% ipython --no-banner

In [1]: import numpy as np

In [2]: import numpy.linalg as la

In [3]: np.set_printoptions(precision=3, suppress=True, linewidth=120)

In [4]: E = np.load("out9.npy")

In [5]: print(E)
[[ 0 -5  0]
 [ 0  0  0]
 [ 0  0  2]
 [-5  0  0]]

In [6]: other = np.c_[E[:, :1] @ np.array([[3]]), np.array([1, 0, 2, 2])]

In [7]: print(other)
[[  0   1]
 [  0   0]
 [  0   2]
 [-15   2]]

In [8]: print(la.norm(other - E @ la.lstsq(E, other)[0], axis=0))
[0. 0.]

In [9]: print(la.matrix_rank(other))
2

In [10]: print(la.svd(E, compute_uv=False))
[5. 5. 2.]

In [11]: print(la.norm(E, axis=0))
[5. 5. 2.]

In [12]: print(E.T @ E)
[[25  0  0]
 [ 0 25  0]
 [ 0  0  4]]

In [13]: print(E @ E.T)
[[25  0  0  0]
 [ 0  0  0  0]
 [ 0  0  4  0]
 [ 0  0  0 25]]

In [14]: vec = np.array([2, 5, -2])

In [15]: print(la.norm(E @ vec) <= la.norm(E, 2) * la.norm(vec) + 1e-9)
True

In [16]: print(E * vec)
[[  0 -25   0]
 [  0   0   0]
 [  0   0  -4]
 [-10   0   0]]

In [17]: print(np.sign((E @ vec).round(6)))
[-1  0 -1 -1]

In [18]: print(E @ np.eye(3)[0])
[ 0.  0.  0. -5.]

In [19]: F = np.load("case1.npy")

In [20]: print(F)
[[-0.58 -0.62 -0.16  0.28]
 [ 1.13  0.87  0.    1.06]
 [ 0.86  1.34  0.49  1.51]
 [ 1.28  1.72  0.59  0.25]]

In [21]: rk = la.matrix_rank(F)

In [22]: print(rk)
3

In [23]: null = la.svd(F)[2][rk:].T

In [24]: print([int(la.matrix_rank(F[:i])) for i in range(1, len(F) + 1)])
[1, 2, 3, 3]

In [25]: print(null.shape)
(4, 1)

In [26]: print(np.allclose(F @ null, 0))
True

In [27]: print(la.matrix_rank(F.T @ F), la.matrix_rank(F @ F.T))
3 3
